$ python3 -q
>>> import numpy as np
>>> np.set_printoptions(precision=1, suppress=True, linewidth=100, legacy="1.25")
>>> M2 = np.array([[3, 0, 1, 1], [0, 0, 1, 2], [0, 0, 1, 1], [2, 3, 0, 2]])
>>> W0 = M2 - M2.T
>>> W0
array([[ 0,  0,  1, -1],
       [ 0,  0,  1, -1],
       [-1, -1,  0,  1],
       [ 1,  1, -1,  0]])
>>> left, sig, VT = np.linalg.svd(W0)
>>> np.argmax(sig[:-1] / (sig[1:] + 1e-6)) + 1
2
>>> sig.round(1) + 0
array([2.2, 2.2, 0. , 0. ])
>>> M2 = left[:, :2] @ np.diag(sig[:2]) @ VT[:2]
>>> M2.round(1) + 0
array([[ 0.,  0.,  1., -1.],
       [ 0.,  0.,  1., -1.],
       [-1., -1.,  0.,  1.],
       [ 1.,  1., -1.,  0.]])
>>> round(float(np.linalg.norm(W0 - M2) / np.linalg.norm(W0)), 1)
0.0
>>> np.linalg.matrix_rank(M2)
2
>>> round(float(np.linalg.norm(W0 - M2, 2)), 1), np.round(sig[2], 1)
(0.0, 0.0)
>>> np.round(np.abs(W0 - M2).max(), 1)
0.0
>>> hat = np.triu(np.array([[4, -7, 4, -6], [6, 6, 5, 2], [8, 8, 2, -4], [9, -2, -1, 9]]), 1) + np.eye(4)
>>> M2 = hat @ W0 @ np.linalg.inv(hat)
>>> round(np.linalg.det(M2), 1)
0.0
>>> np.trace(M2), np.trace(W0)
(0.0, 0)
>>> M2
array([[ -10.,  -80.,  440., 1870.],
       [  -3.,  -24.,  131.,  558.],
       [  -5.,  -40.,  224.,  947.],
       [   1.,    8.,  -45., -190.]])
>>> np.linalg.matrix_rank(M2)
2
>>> hat @ W0 - W0 @ hat
array([[-10., -10.,  -1.,  15.],
       [ -3.,  -3.,  -2.,   9.],
       [ -4., -11.,  13.,  -4.],
       [  0.,   7.,  -9.,   0.]])
>>> np.linalg.norm(W0, axis=0)
array([1.4, 1.4, 1.7, 1.7])
>>> np.linalg.norm(W0, axis=1).argmax()
2
>>> np.round(np.linalg.norm(W0) ** 2 / np.linalg.norm(W0, 2) ** 2, 1)
2.0
>>> np.round(np.linalg.norm(W0, 2), 1)
2.2
>>> round(float(np.linalg.norm(W0[2], 1)), 1), np.round(np.linalg.norm(W0[2], np.inf), 1)
(3.0, 1.0)
>>> W0[2] @ W0[1]
-1
>>> data = np.load("sample13.npy")
>>> data
array([[141.7, 160.8, 179.1, 118.9],
       [141.8, 160.2, 180. , 122. ],
       [140.1, 160.9, 179.6, 118.9],
       [139.6, 160.3, 180.2, 119.7],
       [141. , 159.1, 180.7, 119.6],
       [139. , 160.7, 179.6, 120.5],
       [138.8, 159.7, 181.2, 121.9],
       [139.5, 159.5, 179.4, 121. ],
       [139.1, 159.4, 180.1, 118.8],
       [140.1, 159.7, 179.4, 121. ],
       [139.4, 159.9, 180.6, 121.2],
       [140.7, 160.7, 178.7, 119.9],
       [138.6, 160.2, 179.7, 120.8],
       [139. , 159.1, 181. , 119.4],
       [141.3, 160. , 180.4, 119.1],
       [139.4, 160.1, 179.1, 120.9],
       [139.6, 159.5, 178.5, 119.4],
       [140.2, 160.2, 181.3, 120.1],
       [142.7, 158.6, 178.2, 119.2],
       [141.1, 160.9, 179.5, 121.1],
       [142. , 156.9, 180.7, 120. ],
       [139.4, 160.5, 180. , 120.3],
       [139.8, 159.7, 180.7, 119.3],
       [140.5, 161. , 179.1, 120.6],
       [139.7, 159.8, 180.5, 119.4],
       [139.6, 159.7, 179.7, 121.5],
       [138.9, 159.2, 177.9, 120.8]])
>>> left, sig, VT = np.linalg.svd(data)
>>> np.argmax(sig[:-1] / (sig[1:] + 1e-6)) + 1
1
>>> sig
array([1575.8,    6. ,    4.9,    4.4])
>>> M2 = left[:, :1] @ np.diag(sig[:1]) @ VT[:1]
>>> round(np.linalg.norm(data - M2) / np.linalg.norm(data), 1)
0.0
>>> round(np.linalg.norm(data - M2, 2), 1), round(float(sig[1]), 1)
(6.0, 6.0)
>>> np.linalg.matrix_rank(data, rtol=0.05)
1
>>> M2 = np.c_[data[:, :1] @ np.array([[0]]), np.array([-5, -5, 5, 1, -3, 2, -2, 5, 2, -3, -5, 3, 2, -3, 2, -5, 4, -2, 0, 5, 2, 2, 2, -3, 3, -4, 4])]
>>> M2
array([[ 0., -5.],
       [ 0., -5.],
       [ 0.,  5.],
       [ 0.,  1.],
       [ 0., -3.],
       [ 0.,  2.],
       [ 0., -2.],
       [ 0.,  5.],
       [ 0.,  2.],
       [ 0., -3.],
       [ 0., -5.],
       [ 0.,  3.],
       [ 0.,  2.],
       [ 0., -3.],
       [ 0.,  2.],
       [ 0., -5.],
       [ 0.,  4.],
       [ 0., -2.],
       [ 0.,  0.],
       [ 0.,  5.],
       [ 0.,  2.],
       [ 0.,  2.],
       [ 0.,  2.],
       [ 0., -3.],
       [ 0.,  3.],
       [ 0., -4.],
       [ 0.,  4.]])
>>> np.linalg.matrix_rank(np.c_[data, M2])
5
>>> np.linalg.norm(np.linalg.qr(data)[0].T @ M2, axis=0) ** 2 / ((M2 ** 2).sum(axis=0) + 1e-12)
array([0. , 0.1])
>>> np.linalg.matrix_rank(M2)
1
>>> np.linalg.lstsq(data, M2[:, 0])[0]
array([0., 0., 0., 0.])
>>> np.linalg.norm(M2 - data @ np.linalg.lstsq(data, M2)[0], axis=0)
array([ 0. , 17.1])
>>> mat = np.array([[1, 0, 0, 0], [1, 1, 0, 0], [0, 0, 1, 0], [0, 0, 1, 1]])
>>> mat
array([[1, 0, 0, 0],
       [1, 1, 0, 0],
       [0, 0, 1, 0],
       [0, 0, 1, 1]])
>>> # splits into 2 blocks
>>> round(float(np.linalg.norm(mat) ** 2 / np.linalg.norm(mat, 2) ** 2), 1)
2.3
>>> round(np.linalg.norm(mat, "nuc"), 1)
4.5
>>> round(np.linalg.norm(mat[0] - mat[3]), 1)
1.7
>>> mat[0] @ mat[3]
0
>>> np.round(np.linalg.norm(mat[0], 1), 1), round(np.linalg.norm(mat[0], np.inf), 1)
(1.0, 1.0)
>>> (np.linalg.matrix_power((mat != 0) + (mat.T != 0) + np.eye(4), 4) > 0).astype(int)
array([[1, 1, 0, 0],
       [1, 1, 0, 0],
       [0, 0, 1, 1],
       [0, 0, 1, 1]])
>>> np.round(np.linalg.det(mat), 1)
1.0
>>> M2 = mat[0, 0] * mat[1:] - np.outer(mat[1:, 0], mat[0])
>>> M2
array([[0, 1, 0, 0],
       [0, 0, 1, 0],
       [0, 0, 1, 1]])
>>> np.linalg.matrix_rank(M2), np.linalg.matrix_rank(mat)
(3, 4)
>>> mat[:, 0] / mat[0, 0]
array([1., 1., 0., 0.])
>>> r0 = np.array([3, 3, 2, 0])
>>> E = -1 * np.eye(4) + np.outer(r0, r0)
>>> E
array([[ 8.,  9.,  6.,  0.],
       [ 9.,  8.,  6.,  0.],
       [ 6.,  6.,  3.,  0.],
       [ 0.,  0.,  0., -1.]])
>>> # equal to its transpose
>>> evals, V = np.linalg.eigh(E)
>>> x0 = np.array([2, -2, 1, -3])
>>> np.abs(E).sum(axis=1).max(), np.round(np.abs(evals).max(), 1)
(23.0, 21.0)
>>> (np.sign(V[:, -1].round(6)) == np.sign(V[0, -1].round(6))).astype(int)
array([1, 1, 1, 0])
>>> np.linalg.eigvalsh(E[1:, 1:])
array([-1., -1., 12.])
>>> x0 @ E @ x0
-14.0
>>> [round(float(x), 1) for x in np.linalg.svd(E, compute_uv=False)[:3]]
[21.0, 1.0, 1.0]
>>> round(np.log10(np.linalg.cond(E)))
1
>>> np.linalg.cond(E) > 100
False
>>> np.argsort(-np.linalg.norm(E, axis=0).round(6), kind="stable")[:3]
array([0, 1, 2])
>>> round(float(np.linalg.norm(E, 2) / np.linalg.norm(E)), 1)
1.0
>>> np.sort(np.linalg.eigvals(E).real)
array([-1., -1., -1., 21.])
>>> K = np.array([[-1.0, 3.0], [3.0, 1.0]])
>>> # symmetric, so the eigenvalues are real
>>> np.round(np.poly(K), 1) + 0
array([  1.,   0., -10.])
>>> round(float(np.linalg.det(K[::-1])), 1)
10.0
>>> np.linalg.eigvals(K)
array([-3.2,  3.2])
>>> np.round(np.linalg.eigvals(K).sum().real, 1)
-0.0
>>> np.einsum("ij,ji->", K, K)
20.0
>>> np.einsum("ii->", K)
0.0
>>> np.round(np.linalg.det(2 * K), 1), round(float(np.linalg.det(K)), 1)
(-40.0, -10.0)
>>> x0 = np.array([-3, -1, -2, 2])
>>> a = np.maximum(data @ x0, 0)
>>> np.flatnonzero(a > 1e-9)
array([], dtype=int64)
>>> q, R = np.linalg.qr(K)
>>> q @ R
array([[-1.,  3.],
       [ 3.,  1.]])
>>> np.allclose(R.T @ R, K.T @ K)
True
>>> np.round(q.T @ q, 1) + 0
array([[1., 0.],
       [0., 1.]])
>>> feats = 5 * np.eye(4) + np.eye(4, k=1)
>>> feats
array([[5., 1., 0., 0.],
       [0., 5., 1., 0.],
       [0., 0., 5., 1.],
       [0., 0., 0., 5.]])
>>> rng = np.random.default_rng(43)
>>> idx = rng.permutation(4)
>>> idx
array([1, 2, 0, 3])
>>> M2 = feats[idx][:, idx]
>>> M2
array([[5., 1., 0., 0.],
       [0., 5., 0., 1.],
       [1., 0., 5., 0.],
       [0., 0., 0., 5.]])
>>> np.allclose(M2, feats)
False
>>> round(np.linalg.det(M2), 1), np.round(np.linalg.det(feats[idx]), 1)
(625.0, 625.0)
>>> np.sort(np.abs(np.linalg.eigvals(M2)))
array([5., 5., 5., 5.])
>>> arr = np.array([[4.0, 3.0, 3.0, 0.0, 0.0],
...     [3.0, 4.0, 3.0, 0.0, 0.0],
...     [3.0, 3.0, 4.0, 0.0, 0.0],
...     [0.0, 0.0, 0.0, 4.0, 3.0],
...     [0.0, 0.0, 0.0, 3.0, 4.0]])
>>> # splits into 2 blocks
>>> np.trace(arr)
20.0
>>> assert arr == arr.T
Traceback (most recent call last):
  File "<python-input-102>", line 1, in <module>
    assert arr == arr.T
           ^^^^^^^^^^^^
ValueError: The truth value of an array with more than one element is ambiguous. Use a.any() or a.all()
>>> np.allclose(arr @ arr.T, arr.T @ arr)
True
>>> np.sort(np.abs(np.linalg.eigvals(arr)))
array([ 1.,  1.,  1.,  7., 10.])
